In [1]: import numpy as np

In [2]: np.set_printoptions(suppress=True, linewidth=160)

In [3]: data = np.load("sample9.npy")

In [4]: print(data)
[[  2.3  -0.1   1.2  -7.8   4.5   1.5   0.5]
 [  2.4  -0.5  -4.7   2.4  -8.5  -0.4  -3.2]
 [  2.5   1.8   3.8 -12.1   8.    2.2   1.6]
 [ -1.3   1.1   4.2  -2.2   1.1   0.3   2. ]
 [  1.7   3.3   4.7  -9.    4.5   2.2   0.8]
 [ -0.3  -2.5  -7.    9.1  -7.   -2.2  -3.3]
 [ -0.4   3.    3.3  -2.1  -4.4   0.2   0.6]
 [ -0.3   2.1   6.3  -7.6   9.3   2.7   2.6]
 [ -0.8   1.3   2.1   1.7   1.2   1.4   0.3]
 [  2.9  -0.2   0.6 -10.    4.6   1.2   0.5]
 [ -3.2  -1.7  -4.7  15.2  -7.4  -2.1  -3. ]
 [ -0.1  -2.3  -7.9   8.5 -11.8  -3.8  -3. ]
 [  1.2  -0.6  -2.3  -0.1  -3.8   0.   -1.4]
 [  0.3   0.3  -2.1   3.4  -9.8  -1.8  -2. ]
 [  1.6   0.2   0.   -4.1   3.8   1.9   0.4]
 [  1.5  -1.2  -3.    0.4  -2.9  -0.3  -1.6]
 [ -0.3   0.7  -2.8   6.7  -8.5  -1.   -2.4]
 [ -0.5  -3.8  -7.5   9.4  -5.   -2.3  -2.4]
 [ -0.6  -2.   -4.1   3.1  -3.8  -2.3  -0.2]
 [ -0.9   1.    5.   -5.1   5.6   0.9   2.8]
 [  5.    1.   -0.9 -12.   -1.   -0.2  -1.5]
 [ -0.9  -5.4  -9.7  12.1  -7.8  -3.   -2.5]
 [ -1.8   1.6   2.1   1.5  -1.9  -1.1   0.7]
 [ -0.8   1.1   3.4  -1.9   4.2   0.8   1.3]
 [ -0.8   0.5   4.1  -3.6   3.6   0.9   2.4]
 [ -0.8  -2.6  -6.2  12.9  -8.9  -1.3  -3.2]
 [  2.6   0.8  -1.8  -2.5  -0.3   1.   -2.2]
 [  0.5   1.    3.6  -3.    7.1   3.6   1.3]
 [ -1.1  -1.2  -0.6   4.    0.7  -0.4   0.2]
 [ -3.2  -0.8   5.1   2.   10.4   2.    4.1]
 [ -2.   -1.2   2.1  -0.2   4.6   0.1   2.5]
 [ -1.5   1.1   4.3  -0.6   4.9   1.8   2.3]
 [ -0.3   2.7   4.7  -1.    4.6   3.6   1.1]
 [  1.6  -0.6  -1.5  -3.9   1.5  -0.4  -0.6]
 [ -0.1   1.9   4.   -4.8   1.2  -1.6   1.5]
 [ -1.6   0.5   1.5   4.9  -2.7  -0.6  -0.1]
 [ -0.7   1.5   2.9  -2.7  -0.5  -1.2   1.1]]

In [5]: x = np.array([-2, -1, 0, 2, 0, 2, 2])

In [6]: target = data @ x

In [7]: print(np.round(np.linalg.solve(data.T @ data, data.T @ target), 1) + 0)
[-2. -1.  0.  2.  0.  2.  2.]

In [8]: print(np.round(np.linalg.lstsq(data, target)[0], 1) + 0)
[-2. -1.  0.  2.  0.  2.  2.]

In [9]: rng = np.random.default_rng(61)

In [10]: target = target + 0.3 * rng.normal(size=37)

In [11]: print(target.round(1))
[-16.3  -7.  -23.1   1.4 -19.2  10.5  -4.5  -6.4   6.9 -21.4  28.    5.7  -4.4  -1.5  -6.5  -4.6   6.4  14.2   4.2  -1.8 -38.2  20.    4.3   0.7   0.5  20.9
 -13.3   1.   11.1  23.   10.4   8.5   5.1 -12.6 -11.4  11.4  -5.6]

In [12]: c, *_ = np.linalg.lstsq(data, target)

In [13]: print([round(float(np.linalg.norm(np.linalg.solve(data.T @ data + lam * np.eye(7), data.T @ target))), 2) for lam in (0, 1, 10, 100)])
[4.13, 3.83, 3.13, 2.51]

In [14]: print(round(float(np.linalg.norm(target - data @ c)), 1))
1.7

In [15]: print(c.round())
[-2. -1.  0.  2. -0.  2.  2.]
